In [1]: import numpy as np

In [2]: from numpy import linalg as LA

In [3]: np.set_printoptions(precision=1, suppress=True, linewidth=140, legacy="1.25")

In [4]: mat = np.loadtxt("layer4.csv", delimiter=",")

In [5]: print(mat)
[[ 0.3 -1.   0. ]
 [ 1.   0.3  0. ]
 [ 0.   0.   1. ]]

In [6]: # orthonormal columns

In [7]: x0 = np.array([-9, 1, -9])

In [8]: target = mat @ x0

In [9]: print(target)
[-3.7 -8.3 -9. ]

In [10]: print(LA.solve(mat, -3 * target))
[27. -3. 27.]

In [11]: print(LA.solve(mat, mat[:, 1]))
[0. 1. 0.]

In [12]: print(LA.solve(mat, target))
[-9.  1. -9.]

In [13]: print(np.round(LA.solve(mat.T, mat[0]), 1) + 0)
[1. 0. 0.]

In [14]: M = np.load("dump.npy")

In [15]: print(M)
[[ 1 -1  1 -1  1 -1  1 -1]
 [ 1  1  1  1  1  1  1  1]
 [ 1  1 -1 -1 -1 -1  1  1]
 [ 1 -1 -1  1 -1  1  1 -1]
 [ 1 -1  1 -1 -1  1 -1  1]
 [ 1 -1 -1  1  1 -1 -1  1]]

In [16]: W = np.array([[4, 3, 5, 0, 3, 0],
    ...:     [4, 5, 4, 3, 2, 4],
    ...:     [1, 0, 1, 3, 0, 2],
    ...:     [1, 1, 4, 4, 0, 0],
    ...:     [4, 1, 5, 0, 3, 4],
    ...:     [2, 0, 4, 4, 5, 0],
    ...:     [1, 3, 1, 3, 5, 0],
    ...:     [3, 0, 5, 2, 5, 1]])

In [17]: beta = np.array([-8, -4, -4, 5, 4, -8])

In [18]: H = np.maximum(M @ W + beta, 0)

In [19]: print((H > 0).astype(int))
[[0 0 0 0 1 0]
 [1 1 1 1 1 1]
 [0 1 0 1 1 0]
 [0 0 0 1 1 0]
 [0 0 0 1 1 0]
 [0 0 1 0 1 0]]

In [20]: print((H > 0).mean(axis=0))
[0.2 0.3 0.3 0.7 1.  0.2]

In [21]: print(H)
[[ 0  0  0  0  3  0]
 [12  9 25 24 27  3]
 [ 0  5  0  2 11  0]
 [ 0  0  0  8  7  0]
 [ 0  0  0  4  7  0]
 [ 0  0  5  0  3  0]]

In [22]: Z = np.array([[3, -3], [-5, 5], [-5, 2], [2, 4], [2, -2], [0, 4]])

In [23]: print(H @ Z)
[[  6  -6]
 [-32 113]
 [  1  11]
 [ 30  18]
 [ 22   2]
 [-19   4]]

In [24]: print(W @ Z)
[[-22   7]
 [-23  45]
 [  4  19]
 [-14  26]
 [-12  13]
 [  4   8]
 [ -1  16]
 [ -2   3]]

In [25]: print(round(LA.norm(M) ** 2 / LA.norm(M, 2) ** 2, 1))
6.0

In [26]: print(np.round(LA.norm(M[5] - M[0]), 1))
4.0

In [27]: print(LA.norm(M, axis=0))
[2.4 2.4 2.4 2.4 2.4 2.4 2.4 2.4]

In [28]: def softmax(z):
    ...:     e = np.exp(z - z.max(axis=-1, keepdims=True))
    ...:     return e / e.sum(axis=-1, keepdims=True)
    ...: 

In [29]: print(softmax(M).sum(axis=1))
[1. 1. 1. 1. 1. 1.]

In [30]: att = M @ M.T / np.sqrt(8)

In [31]: print(np.round(softmax(att + np.triu(np.full(att.shape, -np.inf), 1)), 1) + 0)
[[1.  0.  0.  0.  0.  0. ]
 [0.1 0.9 0.  0.  0.  0. ]
 [0.1 0.1 0.9 0.  0.  0. ]
 [0.1 0.1 0.1 0.8 0.  0. ]
 [0.  0.  0.  0.  0.8 0. ]
 [0.  0.  0.  0.  0.  0.8]]

In [32]: print(np.round(softmax(att), 1) + 0)
[[0.8 0.  0.  0.  0.  0. ]
 [0.  0.8 0.  0.  0.  0. ]
 [0.  0.  0.8 0.  0.  0. ]
 [0.  0.  0.  0.8 0.  0. ]
 [0.  0.  0.  0.  0.8 0. ]
 [0.  0.  0.  0.  0.  0.8]]

In [33]: print(softmax(att)[4] @ M)
[ 1.  -0.8  0.7 -0.7 -0.7  0.7 -0.6  0.8]

In [34]: x0 = np.array([0, 1, 2, 1, -2, -1, -1, 0])

In [35]: print(LA.norm(M @ x0) <= LA.norm(M, 2) * LA.norm(x0) + 1e-9)
True

In [36]: print(M @ x0)
[-2  0  0 -2  2 -2]

In [37]: print(np.einsum("ij,j->i", M, x0))
[-2  0  0 -2  2 -2]

In [38]: x0 @ M
Traceback (most recent call last):
  Cell In[38], line 1
    x0 @ M
ValueError: matmul: Input operand 1 has a mismatch in its core dimension 0, with gufunc signature (n?,k),(k,m?)->(n?,m?) (size 6 is different from 8)


In [39]: print(M @ np.ones(8))
[0. 8. 0. 0. 0. 0.]

In [40]: J = np.loadtxt("test10.csv", delimiter=",")

In [41]: print(J.round(1) + 0)
[[-0.7 -0.3  0.   0.6  0.   0.3]
 [ 0.5  0.1 -0.3  0.7  0.  -0.4]
 [ 0.1  0.1 -0.7 -0.1  0.5  0.6]
 [-0.4  0.1  0.  -0.1  0.7 -0.6]
 [ 0.  -0.8 -0.4 -0.3 -0.2 -0.3]
 [ 0.4 -0.5  0.5  0.1  0.5  0.2]]

In [42]: W = np.array([[1, 9, 8, 0, 9],
    ...:     [9, 6, 9, 3, 8],
    ...:     [1, 3, 7, 2, 0],
    ...:     [5, 5, 0, 9, 0],
    ...:     [1, 5, 8, 0, 5],
    ...:     [5, 6, 4, 9, 7]])

In [43]: beta = np.array([3, -9, -9, 4, 2])

In [44]: H = np.maximum(J @ W + beta, 0)

In [45]: print((H > 0).mean(axis=0))
[0.8 0.  0.  0.7 0.5]

In [46]: print(LA.matrix_rank(H))
3

In [47]: Z = np.array([[3, -2, -3], [1, 2, -1], [-1, -2, 0], [-1, 1, 0], [-2, 0, 2]])

In [48]: print(W @ Z)
[[-14   0   6]
 [  5 -21 -17]
 [ -3  -8  -6]
 [ 11   9 -20]
 [-10  -8   2]
 [ -6   3  -7]]

In [49]: print(H @ Z)
[[  2.    2.5 -13.6]
 [  1.2  -4.1  -7.6]
 [ -9.6  -4.6   2.7]
 [  4.1  -2.7  -4.1]
 [  0.    0.    0. ]
 [-12.6   3.4   6.2]]

In [50]: print(softmax(J[3]))
[0.1 0.2 0.2 0.2 0.3 0.1]

In [51]: att = J @ J.T / np.sqrt(6)

In [52]: print(softmax(att).round(6).argmax(axis=1))
[0 1 2 3 4 5]

In [53]: print(np.round(softmax(att)[3] @ J, 1) + 0)
[ 0.  -0.2 -0.1  0.2  0.3 -0.1]

In [54]: out = J / LA.norm(J, axis=1, keepdims=True)

In [55]: G = out @ out.T

In [56]: print(G.round(1) + 0)
[[1. 0. 0. 0. 0. 0.]
 [0. 1. 0. 0. 0. 0.]
 [0. 0. 1. 0. 0. 0.]
 [0. 0. 0. 1. 0. 0.]
 [0. 0. 0. 0. 1. 0.]
 [0. 0. 0. 0. 0. 1.]]

In [57]: print((G - 2 * np.eye(6)).round(6).argmax(axis=1))
[1 0 0 0 0 0]

In [58]: print(G[5].round(1) + 0)
[0. 0. 0. 0. 0. 1.]

In [59]: print(np.argwhere(np.triu(np.abs(G) > 0.95, 1)))
[]

In [60]: print(LA.norm(out, axis=1))
[1. 1. 1. 1. 1. 1.]

In [61]: print(np.round(np.degrees(np.arccos(np.clip(G[5, 1], -1, 1))), 1))
90.0

In [62]: rng = np.random.default_rng(157)

In [63]: A = np.eye(7, dtype=int)[rng.permutation(7)] * np.array([2, 1, 0, 2, 2, 3, 3])

In [64]: print(A)
[[0 0 0 0 0 0 3]
 [0 1 0 0 0 0 0]
 [0 0 0 0 2 0 0]
 [0 0 0 0 0 3 0]
 [0 0 0 0 0 0 0]
 [2 0 0 0 0 0 0]
 [0 0 0 2 0 0 0]]

In [65]: # null space of dimension 1

In [66]: print(LA.lstsq(A[:-1].T, A[-1])[2])
5

In [67]: print(np.round(np.trace(LA.pinv(A) @ A), 1))
6.0

In [68]: print(A @ LA.pinv(A) @ A)
[[0. 0. 0. 0. 0. 0. 3.]
 [0. 1. 0. 0. 0. 0. 0.]
 [0. 0. 0. 0. 2. 0. 0.]
 [0. 0. 0. 0. 0. 3. 0.]
 [0. 0. 0. 0. 0. 0. 0.]
 [2. 0. 0. 0. 0. 0. 0.]
 [0. 0. 0. 2. 0. 0. 0.]]

In [69]: Uu, sig, vt = LA.svd(A)

In [70]: V = vt[:(sig > 1e-8).sum()]

In [71]: x0 = A[6] + 4 * A[5] + rng.integers(2) * np.eye(7)[4]

In [72]: print(x0)
[8. 0. 0. 2. 1. 0. 0.]

In [73]: print(LA.matrix_rank(np.vstack([A, x0])))
6

In [74]: print(np.round(LA.norm(x0 - V.T @ V @ x0), 1))
0.0

In [75]: sig = 20 * 0.7 ** np.arange(3)

In [76]: q, _ = LA.qr(np.array([[-0.7, -2.2, -0.6], [1.4, -0.5, -0.3], [0.9, 1.6, -2.6]]))

In [77]: arr = rng.normal(size=(14, 3)) * sig @ q

In [78]: print(arr)
[[ 10.   -3.7  11.6]
 [-19.5   1.8  20. ]
 [ 14.1 -18.5 -28.6]
 [ -7.   34.3  -6.5]
 [ -7.9   2.9 -10.1]
 [  1.7  -1.7  -2.2]
 [-22.3  20.  -10. ]
 [ 16.8  40.8  -8.5]
 [-13.5  -3.5   3. ]
 [ -0.9  24.4  -7.4]
 [ 15.8 -20.   -2.8]
 [ -4.9  -6.6  26.4]
 [  0.8  16.6  -8.9]
 [ 10.3 -12.1  12. ]]

In [79]: Z = arr[[3, 6]].astype(float)

In [80]: for _ in range(6):
    ...:     lab = LA.norm(arr[:, None] - Z, axis=-1).argmin(axis=1)
    ...:     Z = np.array([arr[lab == j].mean(axis=0) for j in range(2)])
    ...: 

In [81]: print(lab)
[1 1 1 0 1 1 0 0 1 0 1 1 0 1]

In [82]: print(Z)
[[-2.5 27.2 -8.3]
 [ 0.7 -6.8  3.3]]

In [83]: print(Z[1] - Z[0])
[  3.2 -34.   11.5]

In [84]: Uu, sig, vt = LA.svd(Z)

In [85]: print(sig)
[29.5  1.1]

In [86]: print(np.argmax(sig[:-1] / (sig[1:] + 1e-6)) + 1)
1

In [87]: out = Uu[:, :1] @ np.diag(sig[:1]) @ vt[:1]

In [88]: print(round(float(LA.norm(Z - out) / LA.norm(Z)), 1))
0.0

In [89]: print(round(LA.norm(Z - out, 2), 1), round(float(sig[1]), 1))
1.1 1.1

In [90]: Xs = (arr - arr.mean(axis=0)) / arr.std(axis=0)

In [91]: print(Xs.std(axis=0))
[1. 1. 1.]

In [92]: print(np.argwhere(np.abs(Xs) > 2))
[[2 2]]

In [93]: beta = LA.lstsq(np.delete(Xs, 2, axis=1), Xs[:, 2])[0]

In [94]: print(beta)
[-0.3 -0.3]

In [95]: E = np.loadtxt("arr.csv", delimiter=",")

In [96]: print(E.round(1) + 0)
[[  0.4   7.9  37.1]
 [  1.1   1.6  20.5]
 [  1.1  -0.5  12.4]
 [  1.   -1.    8.6]
 [  0.8  -1.2   6.7]
 [  0.8  -1.2   5.7]
 [  0.7  -1.2   4.8]
 [  0.1  -0.3   0.9]
 [  0.1  -0.3   0.8]
 [  0.1  -0.3   0.7]
 [  0.    0.    0.1]
 [  0.    0.    0. ]
 [  0.    0.1  -0.3]
 [  2.5  -4.1  -2.6]
 [  2.6  -4.2  -2.7]
 [  2.8  -4.6  -2.8]
 [  3.8  -6.7  -3.7]
 [  4.4  -8.   -4.3]
 [  4.5  -8.1  -4.4]
 [  9.5 -18.9  -9.7]
 [ 11.1 -22.6 -11.6]
 [ 11.1 -22.7 -11.7]
 [ 11.7 -24.1 -12.4]
 [ 13.2 -27.6 -14.4]
 [ 13.3 -27.6 -14.4]]

In [97]: x0 = np.array([-1, 0, 1])

In [98]: print(np.sign((E @ x0).round(6)))
[ 1.  1.  1.  1.  1.  1.  1.  1.  1.  1.  1. -1. -1. -1. -1. -1. -1. -1. -1. -1. -1. -1. -1. -1. -1.]

In [99]: print(np.round(E @ np.eye(3)[0], 1) + 0)
[ 0.4  1.1  1.1  1.   0.8  0.8  0.7  0.1  0.1  0.1  0.   0.   0.   2.5  2.6  2.8  3.8  4.4  4.5  9.5 11.1 11.1 11.7 13.2 13.3]

In [100]: print(LA.norm(E @ x0) <= LA.norm(E, 2) * LA.norm(x0) + 1e-9)
True

In [101]: print(np.round(np.einsum("ij,j->i", E, x0), 1) + 0)
[ 36.8  19.4  11.2   7.6   5.9   5.    4.1   0.8   0.7   0.6   0.1   0.   -0.3  -5.1  -5.3  -5.6  -7.6  -8.8  -8.9 -19.2 -22.7 -22.8 -24.2
 -27.6 -27.7]

In [102]: print(np.round((E * x0).sum(axis=1), 1) + 0)
[ 36.8  19.4  11.2   7.6   5.9   5.    4.1   0.8   0.7   0.6   0.1   0.   -0.3  -5.1  -5.3  -5.6  -7.6  -8.8  -8.9 -19.2 -22.7 -22.8 -24.2
 -27.6 -27.7]

In [103]: K = np.array([[2, 0, 1, 1], [0, 1, 1, 1], [3, 1, 2, 2], [3, 2, 2, 1]])

In [104]: Uu, sig, vt = LA.svd(K)

In [105]: print(sig)
[6.5 1.5 1.1 0.1]

In [106]: out = Uu[:, :3] @ np.diag(sig[:3]) @ vt[:3]

In [107]: print(LA.matrix_rank(K, rtol=0.05))
3

In [108]: print(LA.matrix_rank(out))
3

In [109]: print(np.round(LA.norm(K - out) / LA.norm(K), 1))
0.0

In [110]: print(round(float(LA.norm(K - out, 2)), 1), round(sig[3], 1))
0.1 0.1

In [111]: u = np.array([2, 1])

In [112]: print(np.convolve(K[2], u))
[6 5 5 6 2]

In [113]: print(np.correlate(K[2], K[0], "full"))
[ 3  4  3 10  4  4  4]

In [114]: Z = np.array([[0, 3, 1, 0], [0, 1, 1, 0], [0, 0, 2, 0], [0, 1, 1, 3]])

In [115]: W0 = (rng.random((25, 4)) < 0.25) @ Z

In [116]: print(W0)
[[0 0 2 0]
 [0 3 3 0]
 [0 1 1 3]
 [0 0 2 0]
 [0 1 1 0]
 [0 1 1 0]
 [0 0 0 0]
 [0 0 2 0]
 [0 1 1 3]
 [0 0 0 0]
 [0 3 1 0]
 [0 1 1 3]
 [0 0 0 0]
 [0 0 0 0]
 [0 0 0 0]
 [0 0 0 0]
 [0 4 2 3]
 [0 0 2 0]
 [0 0 2 0]
 [0 0 0 0]
 [0 0 0 0]
 [0 0 0 0]
 [0 3 3 0]
 [0 0 0 0]
 [0 1 1 3]]

In [117]: print(np.round(W0 @ LA.pinv(W0) @ W0, 1) + 0)
[[0. 0. 2. 0.]
 [0. 3. 3. 0.]
 [0. 1. 1. 3.]
 [0. 0. 2. 0.]
 [0. 1. 1. 0.]
 [0. 1. 1. 0.]
 [0. 0. 0. 0.]
 [0. 0. 2. 0.]
 [0. 1. 1. 3.]
 [0. 0. 0. 0.]
 [0. 3. 1. 0.]
 [0. 1. 1. 3.]
 [0. 0. 0. 0.]
 [0. 0. 0. 0.]
 [0. 0. 0. 0.]
 [0. 0. 0. 0.]
 [0. 4. 2. 3.]
 [0. 0. 2. 0.]
 [0. 0. 2. 0.]
 [0. 0. 0. 0.]
 [0. 0. 0. 0.]
 [0. 0. 0. 0.]
 [0. 3. 3. 0.]
 [0. 0. 0. 0.]
 [0. 1. 1. 3.]]

In [118]: print(np.unique(W0.round(6), axis=0).shape)
(7, 4)

In [119]: print(np.allclose(W0[:-1].T @ LA.lstsq(W0[:-1].T, W0[-1])[0], W0[-1]))
True

In [120]: print(np.abs(np.diag(LA.qr(W0)[1])) > 1e-9)
[False  True  True  True]

In [121]: print(np.round(np.trace(LA.pinv(W0) @ W0), 1))
3.0

In [122]: print(np.argsort(-LA.norm(W0, axis=0).round(6), kind="stable")[:3])
[1 2 3]

In [123]: Uu, sig, vt = LA.svd(W0, full_matrices=False)

In [124]: print(np.allclose(Uu * sig @ vt, W0))
True

In [125]: print(np.round(vt @ vt.T, 1) + 0)
[[1. 0. 0. 0.]
 [0. 1. 0. 0.]
 [0. 0. 1. 0.]
 [0. 0. 0. 1.]]

In [126]: print(round(float(np.sqrt((sig ** 2).sum())), 1), round(LA.norm(W0), 1))
12.0 12.0

In [127]: print(np.cumsum(sig ** 2) / np.sum(sig ** 2))
[0.7 0.9 1.  1. ]

In [128]: print(np.round(Uu.T @ W0 @ vt.T, 1) + 0)
[[10.   0.   0.   0. ]
 [ 0.   5.5  0.   0. ]
 [ 0.   0.   3.6  0. ]
 [ 0.   0.   0.   0. ]]

In [129]: print(np.abs(Uu[:, 0]).round(6).argmax())
16
